% python3 -q
>>> import numpy as np
>>> np.set_printoptions(precision=2, suppress=True, linewidth=200)
>>> def rnd(a):
...     return np.round(a, 2) + 0
... 
>>> feats = np.array([[1.0, 0.0, 0.0], [0.0, 1.0, 0.0], [0.0, 0.0, 1.0]])
>>> np.linalg.matrix_rank(feats - feats[0, 0] * np.eye(3))
np.int64(0)
>>> [int(np.linalg.matrix_rank(np.linalg.matrix_power(feats, p))) for p in range(1, 4)]
[3, 3, 3]
>>> rnd(np.linalg.matrix_power(feats - np.diag(np.diag(feats)), 3))
array([[0., 0., 0.],
       [0., 0., 0.],
       [0., 0., 0.]])
>>> np.prod(np.diag(feats)), rnd(np.linalg.det(feats))
(np.float64(1.0), np.float64(1.0))
>>> rnd(np.sort(np.linalg.eigvals(feats)))
array([1., 1., 1.])
>>> G = feats.T @ feats
>>> np.diag(G)
array([1., 1., 1.])
>>> np.allclose(G, G.T)
True
>>> (feats @ feats.T).shape
(3, 3)
>>> rnd(np.linalg.eigvalsh(G)[::-1])
array([1., 1., 1.])
>>> ev, vecs = np.linalg.eigh(feats)
>>> ev
array([1., 1., 1.])
>>> W0 = np.loadtxt("m.csv", delimiter=",")
>>> W0
array([[ 1., -1.,  1., -1.],
       [ 1.,  0.,  0.,  0.],
       [ 1.,  1.,  1.,  1.]])
>>> # column 3 repeats column 1
>>> left, s, Vt = np.linalg.svd(W0, full_matrices=False)
>>> rnd(s)
array([2.14, 2.  , 0.66])
>>> rnd(left.T @ W0 @ Vt.T)
array([[2.14, 0.  , 0.  ],
       [0.  , 2.  , 0.  ],
       [0.  , 0.  , 0.66]])
>>> np.sqrt((s ** 2).sum()), rnd(np.linalg.norm(W0))
(np.float64(3.0), np.float64(3.0))
>>> rnd(left.T @ left)
array([[1., 0., 0.],
       [0., 1., 0.],
       [0., 0., 1.]])
>>> np.allclose(left * s @ Vt, W0)
True
>>> left.shape, s.shape, Vt.shape
((3, 3), (3,), (3, 4))
>>> other = W0 / np.sqrt((W0 ** 2).mean(axis=1, keepdims=True))
>>> rnd(np.linalg.norm(other, axis=1))
array([2., 2., 2.])
>>> K = np.loadtxt("x.csv", delimiter=",")
>>> K
array([[4., 1., 0., 0.],
       [0., 4., 1., 0.],
       [0., 0., 4., 1.],
       [0., 0., 0., 4.]])
>>> np.unravel_index(np.abs(K).argmax(), K.shape)
(np.int64(0), np.int64(0))
>>> K - K[0]
array([[ 0.,  0.,  0.,  0.],
       [-4.,  3.,  1.,  0.],
       [-4., -1.,  4.,  1.],
       [-4., -1.,  0.,  4.]])
>>> rnd(np.linalg.norm(K))
np.float64(8.19)
>>> np.linalg.rank(K)
Traceback (most recent call last):
  File "<python-input-33>", line 1, in <module>
    np.linalg.rank(K)
    ^^^^^^^^^^^^^^
AttributeError: module 'numpy.linalg' has no attribute 'rank'
>>> K.shape
(4, 4)
>>> np.diff(K, axis=0)
array([[-4.,  3.,  1.,  0.],
       [ 0., -4.,  3.,  1.],
       [ 0.,  0., -4.,  3.]])
>>> vec = np.array([2, 2, -1, 1])
>>> y = K @ vec
>>> y
array([10.,  7., -3.,  4.])
>>> rnd(np.linalg.solve(K, y))
array([ 2.,  2., -1.,  1.])
>>> rnd(np.linalg.solve(K, y + K[:, 2]))
array([2., 2., 0., 1.])
>>> ev, vecs = np.linalg.eig(K)
>>> K @ vecs[:, 0] - ev[0] * vecs[:, 0]
array([0., 0., 0., 0.])
>>> ev
array([4., 4., 4., 4.])
>>> np.prod(ev)
np.float64(256.0)
>>> rnd(np.sort(np.linalg.eigvals(K @ K)))
array([16., 16., 16., 16.])
>>> np.prod(np.diag(K)), rnd(np.linalg.det(K))
(np.float64(256.0), np.float64(256.0))
>>> K @ K
array([[16.,  8.,  1.,  0.],
       [ 0., 16.,  8.,  1.],
       [ 0.,  0., 16.,  8.],
       [ 0.,  0.,  0., 16.]])
>>> rnd(np.sort(np.linalg.eigvals(K)))
array([4., 4., 4., 4.])
>>> other = K[0, 0] * K[1:] - np.outer(K[1:, 0], K[0])
>>> other
array([[ 0., 16.,  4.,  0.],
       [ 0.,  0., 16.,  4.],
       [ 0.,  0.,  0., 16.]])
>>> np.flatnonzero(~other.round(6).any(axis=1))
array([], dtype=int64)
>>> K[:, 0] / K[0, 0]
array([1., 0., 0., 0.])
>>> J = np.cumsum(np.array([[1, 2, 3],
...     [1, 1, 3],
...     [1, 1, 0],
...     [3, 2, 1],
...     [0, 3, 1],
...     [2, 2, 3],
...     [1, 2, 1],
...     [1, 3, 0],
...     [3, 1, 0],
...     [0, 1, 1],
...     [1, 2, 0],
...     [3, 3, 0],
...     [3, 0, 0],
...     [0, 2, 3],
...     [3, 1, 2],
...     [2, 1, 0],
...     [2, 0, 3],
...     [3, 1, 0],
...     [3, 1, 2],
...     [1, 2, 2],
...     [0, 0, 3],
...     [2, 3, 3],
...     [0, 0, 0],
...     [2, 2, 1],
...     [0, 3, 1]]), axis=0)
>>> J
array([[ 1,  2,  3],
       [ 2,  3,  6],
       [ 3,  4,  6],
       [ 6,  6,  7],
       [ 6,  9,  8],
       [ 8, 11, 11],
       [ 9, 13, 12],
       [10, 16, 12],
       [13, 17, 12],
       [13, 18, 13],
       [14, 20, 13],
       [17, 23, 13],
       [20, 23, 13],
       [20, 25, 16],
       [23, 26, 18],
       [25, 27, 18],
       [27, 27, 21],
       [30, 28, 21],
       [33, 29, 23],
       [34, 31, 25],
       [34, 31, 28],
       [36, 34, 31],
       [36, 34, 31],
       [38, 36, 32],
       [38, 39, 33]])
>>> other = np.c_[J[:, :1] @ np.array([[2]]), np.array([0, -2, -1, 3, 2, 2, -2, 0, 2, 1, 3, -1, 3, 0, 2, -2, -3, 3, -3, -1, 0, -3, -2, 3, 2])]
>>> other
array([[ 2,  0],
       [ 4, -2],
       [ 6, -1],
       [12,  3],
       [12,  2],
       [16,  2],
       [18, -2],
       [20,  0],
       [26,  2],
       [26,  1],
       [28,  3],
       [34, -1],
       [40,  3],
       [40,  0],
       [46,  2],
       [50, -2],
       [54, -3],
       [60,  3],
       [66, -3],
       [68, -1],
       [68,  0],
       [72, -3],
       [72, -2],
       [76,  3],
       [76,  2]])
>>> rnd(np.linalg.lstsq(J, other[:, 0])[0])
array([2., 0., 0.])
